>>> import numpy as np
>>> from numpy import linalg as LA
>>> np.set_printoptions(precision=2, suppress=True, linewidth=200, sign=" ")
>>> M = np.array([[2, 1, 4, 2], [1, 6, 3, 3], [4, 3, 4, 3], [2, 3, 3, 0]])
>>> vals, vecs = LA.eig(M)
>>> print(np.round(np.prod(vals), 2))
105.0
>>> print(np.round(M @ vecs[:, 0] - vals[0] * vecs[:, 0], 2) + 0)
[ 0.  0.  0.  0.]
>>> print(np.sort(LA.eigvals(LA.inv(M))))
[-0.77 -0.52  0.09  0.27]
>>> K = np.loadtxt("layer3.csv", delimiter=",")
>>> print(K)
[[ 0.  0.]
 [ 0.  3.]]
>>> print(LA.svd(K, compute_uv=False))
[ 3.  0.]
>>> print(K.T @ K)
[[ 0.  0.]
 [ 0.  9.]]
>>> vals, vecs = LA.eigh(K)
>>> print(vals.sum(), np.trace(K))
3.0 3.0
>>> print(np.abs(vecs[:, -1]))
[ 0.  1.]
>>> print(vecs @ np.diag(vals) @ vecs.T)
[[ 0.  0.]
 [ 0.  3.]]
>>> print(vals)
[ 0.  3.]
>>> print(vecs.T @ vecs)
[[ 1.  0.]
 [ 0.  1.]]
>>> print(K @ LA.pinv(K) @ K)
[[ 0.  0.]
 [ 0.  3.]]
>>> print(np.abs(np.diag(LA.qr(K)[1])) > 1e-9)
[False  True]
>>> print(np.round(np.trace(LA.pinv(K) @ K), 2))
1.0
>>> print(np.allclose(K[:-1].T @ LA.lstsq(K[:-1].T, K[-1])[0], K[-1]))
False
>>> rng = np.random.default_rng(3291)
>>> z = rng.permutation(2)
>>> print(z)
[ 0  1]
>>> other = K[z][:, z]
>>> print(other)
[[ 0.  0.]
 [ 0.  3.]]
>>> print(np.diag(other))
[ 0.  3.]
>>> print(np.round(LA.det(other), 2), round(float(LA.det(K[z])), 2))
0.0 0.0
>>> print(np.prod(np.diag(K)), np.round(LA.det(K), 2))
0.0 0.0
>>> print(LA.matrix_rank(K - K[0, 0] * np.eye(2)))
1
>>> W0 = 2 * np.eye(4) + np.ones((4, 4))
>>> print(W0)
[[ 3.  1.  1.  1.]
 [ 1.  3.  1.  1.]
 [ 1.  1.  3.  1.]
 [ 1.  1.  1.  3.]]
>>> low = LA.cholesky(W0)
>>> print(low)
[[ 1.73  0.    0.    0.  ]
 [ 0.58  1.63  0.    0.  ]
 [ 0.58  0.41  1.58  0.  ]
 [ 0.58  0.41  0.32  1.55]]
>>> print(round(np.prod(np.diag(low)) ** 2, 2), round(LA.det(W0), 2))
48.0 48.0
>>> z = rng.permutation(4)
>>> print(z)
[ 3  2  1  0]
>>> other = low[z][:, z]
>>> print(other)
[[ 1.55  0.32  0.41  0.58]
 [ 0.    1.58  0.41  0.58]
 [ 0.    0.    1.63  0.58]
 [ 0.    0.    0.    1.73]]
>>> print(round(np.trace(other), 2))
6.5
>>> print(round(float(LA.det(other)), 2), round(LA.det(low[z]), 2))
6.93 6.93
>>> print(np.sort(np.abs(LA.eigvals(other))))
[ 1.55  1.58  1.63  1.73]
>>> print(LA.matrix_power(W0, 3))
[[ 60.  52.  52.  52.]
 [ 52.  60.  52.  52.]
 [ 52.  52.  60.  52.]
 [ 52.  52.  52.  60.]]
>>> print(np.trace(W0))
12.0
>>> print(round(float(LA.det(W0)), 2))
48.0
>>> data = np.loadtxt("arr.csv", delimiter=",")
>>> print(data)
[[  6.   4. -12.]
 [ -6.  -4.  12.]
 [-12.  -8.  24.]
 [  6.   4. -12.]]
>>> other = np.array([[3, 1, 0], [3, -3, 5]])
>>> Z = np.kron(other, data)
>>> print(Z)
[[ 18.  12. -36.   6.   4. -12.   0.   0.  -0.]
 [-18. -12.  36.  -6.  -4.  12.  -0.  -0.   0.]
 [-36. -24.  72. -12.  -8.  24.  -0.  -0.   0.]
 [ 18.  12. -36.   6.   4. -12.   0.   0.  -0.]
 [ 18.  12. -36. -18. -12.  36.  30.  20. -60.]
 [-18. -12.  36.  18.  12. -36. -30. -20.  60.]
 [-36. -24.  72.  36.  24. -72. -60. -40. 120.]
 [ 18.  12. -36. -18. -12.  36.  30.  20. -60.]]
>>> f, v = Z[2], Z[4]
>>> print(f @ v)
-2352.0
>>> pr = (f @ v) / (f @ f) * f
>>> print(pr)
[ 10.8   7.2 -21.6   3.6   2.4  -7.2   0.    0.   -0. ]
>>> print(round(float((v - pr) @ f), 2))
-0.0
>>> f, v = data[2], data[1]
>>> print(f @ v)
392.0
>>> pr = (f @ v) / (f @ f) * f
>>> print((v - pr) @ f)
0.0
>>> print(np.outer(f, v))
[[  72.   48. -144.]
 [  48.   32.  -96.]
 [-144.  -96.  288.]]
>>> print(pr)
[-6. -4. 12.]
>>> f = np.array([0, 0])
>>> print(np.convolve(data[3], f))
[ 0.  0.  0.  0.]
>>> print(np.correlate(data[3], data[2], "full"))
[ 144.   48. -392.   48.  144.]
>>> print(np.polyval(f, data[3]))
[ 0.  0.  0.]
>>> X = np.triu(rng.random((3, 3)) < 0.8, 1).astype(int)
>>> X = X + X.T
>>> print(X)
[[ 0  1  1]
 [ 1  0  0]
 [ 1  0  0]]
>>> Uu, sv, Vh = LA.svd(X)
>>> vecs = Vh[:(sv > 1e-8).sum()]
>>> vec = X[0] + 4 * X[1] + rng.integers(2) * np.eye(3)[1]
>>> print(vec)
[ 4.  2.  1.]
>>> print(vecs.T @ vecs)
[[ 1.   0.   0. ]
 [ 0.   0.5  0.5]
 [ 0.   0.5  0.5]]
>>> print(np.allclose(vecs.T @ vecs @ vec, vec))
False
>>> print(np.diag(vecs.T @ vecs))
[ 1.   0.5  0.5]
>>> print(LA.matrix_rank(np.vstack([X, vec])))
3
>>> arr = np.load("block9.npy")
>>> print(arr)
[[ 0  1]
 [ 1  0]]
>>> print(LA.norm(arr, axis=0))
[ 1.  1.]
>>> print(LA.pinv(arr))
[[ 0.  1.]
 [ 1.  0.]]
>>> print(arr.T @ arr)
[[ 1  0]
 [ 0  1]]
>>> print(arr @ arr.T)
[[ 1  0]
 [ 0  1]]
>>> print([round(float(LA.det(arr[:i, :i])), 2) + 0 for i in range(1, 3)])
[0.0, -1.0]
>>> print(round(LA.eigvalsh(arr).min(), 2))
-1.0
>>> print(np.all(LA.eigvalsh(arr) > 0))
False
>>> t = np.radians(45)
>>> r_ = np.eye(2)
>>> r_[1, 1] = r_[0, 0] = np.cos(t)
>>> r_[1, 0], r_[0, 1] = -np.sin(t), np.sin(t)
>>> print(r_)
[[ 0.71  0.71]
 [-0.71  0.71]]
>>> other = arr @ r_.T
>>> print(other)
[[ 0.71  0.71]
 [ 0.71 -0.71]]
>>> print(np.allclose(LA.norm(arr, axis=1), LA.norm(other, axis=1)))
True
>>> print(LA.svd(arr, compute_uv=False), LA.svd(other, compute_uv=False))
[ 1.  1.] [ 1.  1.]
>>> Q, r_ = LA.qr(arr)
>>> print(Q @ r_)
[[ 0.  1.]
 [ 1.  0.]]
>>> print(Q.T @ Q)
[[ 1.  0.]
 [ 0.  1.]]
>>> print(r_)
[[-1.  0.]
 [ 0. -1.]]
>>> print(np.abs(np.diag(r_)))
[ 1.  1.]
>>> print(Q)
[[ 0. -1.]
 [-1.  0.]]
>>> vec = np.ones(4)
>>> for _ in range(7):
...     vec = W0 @ vec
...     vec /= LA.norm(vec)
...     print(round(vec @ W0 @ vec, 2))
... 
6.0
6.0
6.0
6.0
6.0
6.0
6.0
>>> print(vec)
[ 0.5  0.5  0.5  0.5]
>>> A = np.array([[0, 0, 0, 0, 1],
...     [2, 0, 0, 0, 0],
...     [0, 0, 3, 0, 0],
...     [0, 2, 0, 0, 0],
...     [0, 0, 0, 0, 0]])
>>> print(A)
[[ 0  0  0  0  1]
 [ 2  0  0  0  0]
 [ 0  0  3  0  0]
 [ 0  2  0  0  0]
 [ 0  0  0  0  0]]
>>> print(np.unique(A.round(6), axis=0).shape)
(5, 5)
>>> print(round(np.trace(LA.pinv(A) @ A), 2))
4.0
>>> print(LA.lstsq(A[:-1].T, A[-1])[2])
4
>>> print([round(float(x), 2) for x in LA.svd(K, compute_uv=False)[:3]])
[3.0, 0.0]
>>> print(LA.matrix_rank(K, rtol=0.1))
1
>>> f = np.array([1, 1, -1])
>>> print(np.correlate(A[1], A[3], "full"))
[ 0  0  0  4  0  0  0  0  0]
>>> print(np.polyval(f, A[1]))
[ 5 -1 -1 -1 -1]
>>> print(np.cross(A[1, :3], A[3, :3]))
[ 0  0  4]
>>> J = np.load("data.npy")
>>> print(J)
[[ 2  0  0]
 [ 3  3  1]
 [ 0  0  0]]
>>> Uu, sv, Vh = LA.svd(J)
>>> vecs = Vh[:(sv > 1e-8).sum()]
>>> vec = J[1] + 5 * J[2] + rng.integers(2) * np.eye(3)[0]
>>> print(vec)
[ 3.  3.  1.]
>>> print(np.round(vecs.T @ vecs, 2) + 0)
[[ 1.   0.   0. ]
 [ 0.   0.9  0.3]
 [ 0.   0.3  0.1]]
>>> print(np.diag(vecs.T @ vecs))
[ 1.   0.9  0.1]
>>> r = LA.matrix_rank(J)
>>> print(r)
2
>>> null = LA.svd(J)[2][r:].T
>>> print(null[:, 0] / null[np.abs(null[:, 0]).round(6).argmax(), 0])
[ 0.   -0.33  1.  ]
>>> print([int(LA.matrix_rank(J[:i])) for i in range(1, len(J) + 1)])
[1, 2, 2]
>>> print(np.round(J @ null, 2) + 0)
[[ 0.]
 [ 0.]
 [ 0.]]
